>>> import numpy as np
>>> import numpy.linalg as la
>>> np.set_printoptions(precision=1, suppress=True, linewidth=160, legacy="1.25")
>>> mat = np.load("arr.npy")
>>> mat
array([[ 2, -3,  3, -1],
       [ 0, -3,  2, -3],
       [ 0,  0,  2,  0],
       [ 0,  0,  0, -2]])
>>> # triangular, det is the product of the diagonal
>>> proj = np.triu(np.array([[2, 1, -2, 0], [1, 1, 1, 0], [-2, -2, 2, 2], [-1, -2, -1, -1]]), 1) + np.eye(4)
>>> other = proj @ mat @ la.inv(proj)
>>> np.poly(other)
array([  1.,   1., -10.,  -4.,  24.])
>>> proj @ mat - mat @ proj
array([[ 0., -5.,  5., -9.],
       [ 0.,  0.,  5., -4.],
       [ 0.,  0.,  0., -8.],
       [ 0.,  0.,  0.,  0.]])
>>> other
array([[  2.,  -8.,  13., -30.],
       [  0.,  -3.,   7., -17.],
       [  0.,   0.,   2.,  -8.],
       [  0.,   0.,   0.,  -2.]])
>>> round(float(la.det(mat[::-1])), 1)
24.0
>>> np.kron(np.eye(2, dtype=int), mat)
array([[ 2, -3,  3, -1,  0,  0,  0,  0],
       [ 0, -3,  2, -3,  0,  0,  0,  0],
       [ 0,  0,  2,  0,  0,  0,  0,  0],
       [ 0,  0,  0, -2,  0,  0,  0,  0],
       [ 0,  0,  0,  0,  2, -3,  3, -1],
       [ 0,  0,  0,  0,  0, -3,  2, -3],
       [ 0,  0,  0,  0,  0,  0,  2,  0],
       [ 0,  0,  0,  0,  0,  0,  0, -2]])
>>> round(float(la.eigvals(mat).sum().real), 1)
-1.0
>>> np.einsum("ij,ji->", mat, mat)
21
>>> round(float(la.det(mat.T)), 1)
24.0
>>> arr = np.loadtxt("sample2.csv", delimiter=",")
>>> arr
array([[ 20.9, -15. , -13.3],
       [ 19.6, -17.5, -14.2],
       [-18.8,  -4.1,  -9.6],
       [-19.9,  -3.2, -10.3],
       [ 14.6,   2.1,  -5. ],
       [ 13.9,   3.7,  -4.3],
       [ 14.2,   2.9,  -3.9],
       [-18.7,  -1.1, -10.8],
       [ 22.3, -15.1, -10.4],
       [-20.9,  -2.6, -10.1],
       [-19.7,  -3.9,  -8.9],
       [-18.3,  -2.4, -10.2],
       [-19.4,  -2.1,  -9.9],
       [ 14.7,   3.1,  -5.1],
       [-18.3,  -3.9,  -9.5],
       [ 16.8,   2.4,  -4.7],
       [ 15. ,   2.1,  -4.4],
       [ 16. ,   2.8,  -3. ],
       [-19.6,  -5. ,  -8. ],
       [-18. ,  -3.3,  -9.3],
       [ 15.1,   3.8,  -5.5],
       [ 20.3, -16.9, -14.2],
       [ 16.1,   3.4,  -5.1],
       [ 14.1,   3.2,  -4. ],
       [ 16.6,   3. ,  -6.4],
       [ 23. , -15. , -13.1]])
>>> f, g = arr[7], arr[5]
>>> np.round(f @ g, 1)
-217.6
>>> p = (f @ g) / (f @ f) * f
>>> round(float(la.norm(f + g) ** 2 + la.norm(f - g) ** 2), 1)
1385.9
>>> np.outer(f, g)
array([[-259.9,  -69.2,   80.4],
       [ -15.3,   -4.1,    4.7],
       [-150.1,  -40. ,   46.4]])
>>> p
array([8.7, 0.5, 5. ])
